% ipython --no-banner

In [1]: import numpy as np

In [2]: np.set_printoptions(suppress=True, linewidth=100)

In [3]: W0 = np.array([[2.1, -3.0, -2.0], [0.0, -1.9, -3.0], [2.0, -3.0, -1.9]])

In [4]: ang = np.radians(30)

In [5]: r_ = np.eye(3)

In [6]: r_[0, 0] = r_[2, 2] = np.cos(ang)

In [7]: r_[0, 2], r_[2, 0] = -np.sin(ang), np.sin(ang)

In [8]: print(r_.round(1))
[[ 0.9  0.  -0.5]
 [ 0.   1.   0. ]
 [ 0.5  0.   0.9]]

In [9]: Y = W0 @ r_.T

In [10]: print(np.round(np.abs(Y - W0).max(axis=0), 1))
[1.5 0.  1.3]

In [11]: print(Y.round(1))
[[ 2.8 -3.  -0.7]
 [ 1.5 -1.9 -2.6]
 [ 2.7 -3.  -0.6]]

In [12]: A = np.array([[0.7, -0.1, 0.8], [-0.7, -0.1, 0.6], [-1.0, -0.9, -2.3]])

In [13]: print(A)
[[ 0.7 -0.1  0.8]
 [-0.7 -0.1  0.6]
 [-1.  -0.9 -2.3]]

In [14]: Y = A / np.sqrt((A ** 2).mean(axis=1, keepdims=True))

In [15]: print(np.round(np.linalg.norm(Y, axis=1), 1))
[1.7 1.7 1.7]

In [16]: print(np.linalg.matrix_rank(A - A.mean(axis=1, keepdims=True)))
2

In [17]: q, r_ = np.linalg.qr(A)

In [18]: print(np.allclose(r_.T @ r_, A.T @ A))
True

In [19]: print(q.round(1))
[[-0.5  0.6  0.6]
 [ 0.5 -0.3  0.8]
 [ 0.7  0.7 -0.2]]

In [20]: print(round(np.trace(q @ q.T), 1))
3.0

In [21]: print(q.shape, r_.shape)
(3, 3) (3, 3)

In [22]: print(np.round(q.T @ q, 1) + 0)
[[1. 0. 0.]
 [0. 1. 0.]
 [0. 0. 1.]]

In [23]: F = np.load("mat.npy")

In [24]: print(F)
[[ 3  2  3  3]
 [11 10 11 11]
 [-3 -4 -3 -3]]

In [25]: # column 2 repeats column 0

In [26]: print(round(np.linalg.norm(F, 2) / np.linalg.norm(F), 1))
1.0

In [27]: print([round(float(x), 1) for x in np.linalg.svd(F, compute_uv=False)[:3]])
[23.1, 1.3, 0.0]

In [28]: left, sig, Vh = np.linalg.svd(F)

In [29]: print(np.argmax(sig[:-1] / (sig[1:] + 1e-6)) + 1)
2

In [30]: Y = left[:, :2] @ np.diag(sig[:2]) @ Vh[:2]

In [31]: print(np.round(np.abs(F - Y).max(), 1))
0.0

In [32]: print(np.linalg.matrix_rank(Y))
2

In [33]: print(round(float(np.linalg.norm(F - Y) / np.linalg.norm(F)), 1))
0.0

In [34]: M = np.load("data.npy")

In [35]: print(M)
[[ -3   5  -2   0]
 [  5 101   1   2]
 [  5  -3  96   0]
 [  2   1   5  39]]

In [36]: print(round(np.linalg.norm(M) ** 2 / np.linalg.norm(M, 2) ** 2, 1))
2.0

In [37]: print(np.round(np.linalg.norm(M, 2), 1))
101.4

In [38]: np.linalg.norm(M, axis=2)
AxisError: axis 2 is out of bounds for array of dimension 2


In [39]: print(np.einsum("ii->", M))
233

In [40]: print(np.einsum("ij,ji->", M, M))
20975

In [41]: m1 = np.load("sample8.npy")

In [42]: print(m1)
[[-0.9  0.7 -3.1]
 [-0.3  0.   3.6]
 [ 0.2  0.3  4.7]
 [-0.1 -0.8  1.7]
 [ 0.  -0.8  0.3]
 [ 0.5  1.3  4.1]
 [-0.2  1.3  1.1]
 [ 0.3 -0.8  0.2]
 [ 0.2 -0.4  1.9]
 [ 1.4 -0.2 -3.2]
 [-0.4 -1.4 -0.6]
 [ 0.  -0.2  5.6]
 [-0.4 -2.8 -0.9]
 [ 1.5  0.1  2.6]
 [ 0.5 -1.  -1.3]
 [ 0.4  0.6 -4.4]
 [-0.1 -2.   0.9]
 [-0.6 -0.1  0.4]
 [ 0.8 -0.2  1.3]]

In [43]: P = m1 @ np.linalg.solve(m1.T @ m1, m1.T)

In [44]: print(np.round(P @ m1[:, 1], 1) + 0)
[ 0.7  0.   0.3 -0.8 -0.8  1.3  1.3 -0.8 -0.4 -0.2 -1.4 -0.2 -2.8  0.1 -1.   0.6 -2.  -0.1 -0.2]

In [45]: print(np.linalg.matrix_rank(np.eye(19) - P))
16

In [46]: D = np.linalg.norm(m1[:, None] - m1[None], axis=-1)

In [47]: print(D[16].round(6).argsort(kind="stable")[:4])
[16  4  3  7]

In [48]: print(np.round(np.linalg.norm(m1, axis=1), 1))
[3.3 3.6 4.7 1.9 0.9 4.3 1.7 0.9 2.  3.5 1.6 5.6 3.  3.  1.7 4.5 2.2 0.7 1.5]

In [49]: print((D + 1e9 * np.eye(19)).round(6).argmin(axis=1))
[15  2 11  8  7  2 17  4  3 15  4  2 10 18 10  9  4  4  8]

In [50]: print(D[16].round(1))
[4.9 3.4 4.5 1.4 1.3 4.6 3.3 1.4 1.9 4.7 1.6 5.  2.  3.1 2.5 5.9 0.  2.  2.1]

In [51]: print(D.mean(axis=1).argmax())
15

In [52]: print(np.linalg.matrix_rank(D ** 2))
5

In [53]: print(D[:5, :5].round(1))
[[0.  6.8 7.9 5.1 3.8]
 [6.8 0.  1.2 2.1 3.4]
 [7.9 1.2 0.  3.2 4.5]
 [5.1 2.1 3.2 0.  1.4]
 [3.8 3.4 4.5 1.4 0. ]]

In [54]: print(np.unravel_index(D.round(6).argmax(), D.shape))
(np.int64(11), np.int64(15))

In [55]: x = np.array([3, 2, 4])

In [56]: rhs = m1 @ x

In [57]: np.linalg.solve(m1, rhs)
LinAlgError: Last 2 dimensions of the array must be square


In [58]: print(np.round(np.linalg.pinv(m1) @ m1, 1) + 0)
[[1. 0. 0.]
 [0. 1. 0.]
 [0. 0. 1.]]

In [59]: print(np.round(np.linalg.lstsq(m1, rhs)[0], 1))
[3. 2. 4.]

In [60]: rng = np.random.default_rng(53)

In [61]: rhs = rhs + 0.3 * rng.normal(size=19)

In [62]: print(rhs.round(1))
[-13.7  13.3  20.3   4.6  -0.7  20.7   6.8   0.5   7.8  -8.9  -6.5  22.2 -10.2  15.1  -5.9 -15.3
  -0.6  -0.7   7.1]

In [63]: c, *_ = np.linalg.lstsq(m1, rhs)

In [64]: print(np.round(m1.T @ (rhs - m1 @ c), 1) + 0)
[0. 0. 0.]

In [65]: print(c.round(1))
[3.1 2.  4. ]

In [66]: feats = np.array([[0, 0, 0], [0, 2, 0], [0, 0, 1]])

In [67]: vals, vecs = np.linalg.eigh(feats)

In [68]: x = np.array([0, 3, 1])

In [69]: print(vecs * np.maximum(vals, 0) @ vecs.T)
[[0. 0. 0.]
 [0. 2. 0.]
 [0. 0. 1.]]

In [70]: print(x @ feats @ x)
19

In [71]: data = np.load("dump.npy")

In [72]: print(data)
[[ 8  9  8  9]
 [-7  8 -7  8]
 [ 8  9  8  9]
 [-7  8 -7  8]]

In [73]: P = np.triu(np.array([[0, 0, 1, 1], [3, 3, 0, 0], [1, 2, 0, 1], [0, 1, 2, 3]]), 1) + np.eye(4)

In [74]: Y = P @ data @ np.linalg.inv(P)

In [75]: print(np.linalg.matrix_rank(Y))
2

In [76]: W = np.array([[3, 2], [3, 3], [1, 0], [2, 5]])

In [77]: c = np.array([2, 3])

In [78]: hid = np.maximum(data @ W + c, 0)

In [79]: print((hid > 0).astype(int))
[[1 1]
 [1 1]
 [1 1]
 [1 1]]

In [80]: Z = np.array([[8, 4, 9], [7, 2, 6]])

In [81]: print(hid @ Z)
[[1269  498 1257]
 [ 483  162  444]
 [1269  498 1257]
 [ 483  162  444]]

In [82]: print(W @ Z)
[[38 16 39]
 [45 18 45]
 [ 8  4  9]
 [51 18 48]]

In [83]: print((hid @ Z).round(6).argmax(axis=1))
[0 0 0 0]

In [84]: print(np.round(np.trace(np.linalg.pinv(data) @ data), 1))
2.0

In [85]: print(np.abs(np.diag(np.linalg.qr(data)[1])) > 1e-9)
[ True  True False False]

In [86]: print(np.unique(data.round(6), axis=0).shape)
(2, 4)

In [87]: print(np.allclose(data[:-1].T @ np.linalg.lstsq(data[:-1].T, data[-1])[0], data[-1]))
True

In [88]: J = np.array([[-1, 0, 0, 0, 0, 0],
    ...:     [3, 2, 0, 0, 0, 0],
    ...:     [2, 3, 0, 0, 0, 0],
    ...:     [0, 0, -1, 0, 0, 0],
    ...:     [0, 0, 3, 2, 0, 0],
    ...:     [0, 0, 2, 3, 0, 0],
    ...:     [0, 0, 0, 0, -1, 0],
    ...:     [0, 0, 0, 0, 3, 2],
    ...:     [0, 0, 0, 0, 2, 3]])

In [89]: Y = np.array([[3, -1, 2],
    ...:     [2, 1, 1],
    ...:     [-3, -1, -1],
    ...:     [1, 2, 1],
    ...:     [3, 1, -3],
    ...:     [-3, -3, 1]])

In [90]: print(np.linalg.matrix_rank(np.vstack([J, Y.T])))
6

In [91]: print(Y.T @ J.T)
[[-3 13 12  3 -7 -3 -3  3 -3]
 [ 1 -1  1  1  1  4 -1 -3 -7]
 [-2  8  7  1 -1  1  3 -7 -3]]

In [92]: print(np.einsum("ij,ij->i", J, J))
[ 1 13 13  1 13 13  1 13 13]

In [93]: Y @ J
ValueError: matmul: Input operand 1 has a mismatch in its core dimension 0, with gufunc signature (n?,k),(k,m?)->(n?,m?) (size 9 is different from 3)


In [94]: left, sig, Vh = np.linalg.svd(data)

In [95]: print(np.argmax(sig[:-1] / (sig[1:] + 1e-6)) + 1)
2

In [96]: Y = left[:, :2] @ np.diag(sig[:2]) @ Vh[:2]

In [97]: print(np.linalg.matrix_rank(data, rtol=0.05))
2

In [98]: print(round(np.linalg.norm(data - Y) / np.linalg.norm(data), 1))
0.0

In [99]: print(np.linalg.matrix_rank(Y))
2

In [100]: print(np.round(J.mean(axis=0), 1))
[0.4 0.6 0.4 0.6 0.4 0.6]

In [101]: print(np.linalg.matrix_rank(J))
6

In [102]: print(J.sum(axis=1))
[-1  5  5 -1  5  5 -1  5  5]

In [103]: print(J - J[0])
[[ 0  0  0  0  0  0]
 [ 4  2  0  0  0  0]
 [ 3  3  0  0  0  0]
 [ 1  0 -1  0  0  0]
 [ 1  0  3  2  0  0]
 [ 1  0  2  3  0  0]
 [ 1  0  0  0 -1  0]
 [ 1  0  0  0  3  2]
 [ 1  0  0  0  2  3]]

In [104]: print(J.sum(axis=0))
[4 5 4 5 4 5]

In [105]: print(np.abs(J).max())
3

In [106]: J[:, 6]
IndexError: index 6 is out of bounds for axis 1 with size 6


In [107]: Y = np.c_[J[:, :4] @ np.array([[3, 3, 3, 2], [2, 1, 0, 0], [1, 1, 1, 0], [0, 0, 3, 2]]), np.array([0, 1, 2, 2, 3, 3, 2, 1, 2])]

In [108]: print(Y)
[[-3 -3 -3 -2  0]
 [13 11  9  6  1]
 [12  9  6  4  2]
 [-1 -1 -1  0  2]
 [ 3  3  9  4  3]
 [ 2  2 11  6  3]
 [ 0  0  0  0  2]
 [ 0  0  0  0  1]
 [ 0  0  0  0  2]]

In [109]: print(np.round(np.linalg.norm(Y - J @ np.linalg.lstsq(J, Y)[0], axis=0), 1) + 0)
[0.  0.  0.  0.  2.6]

In [110]: print(np.linalg.matrix_rank(np.c_[J, Y]))
7

In [111]: print(np.linalg.matrix_rank(Y))
5
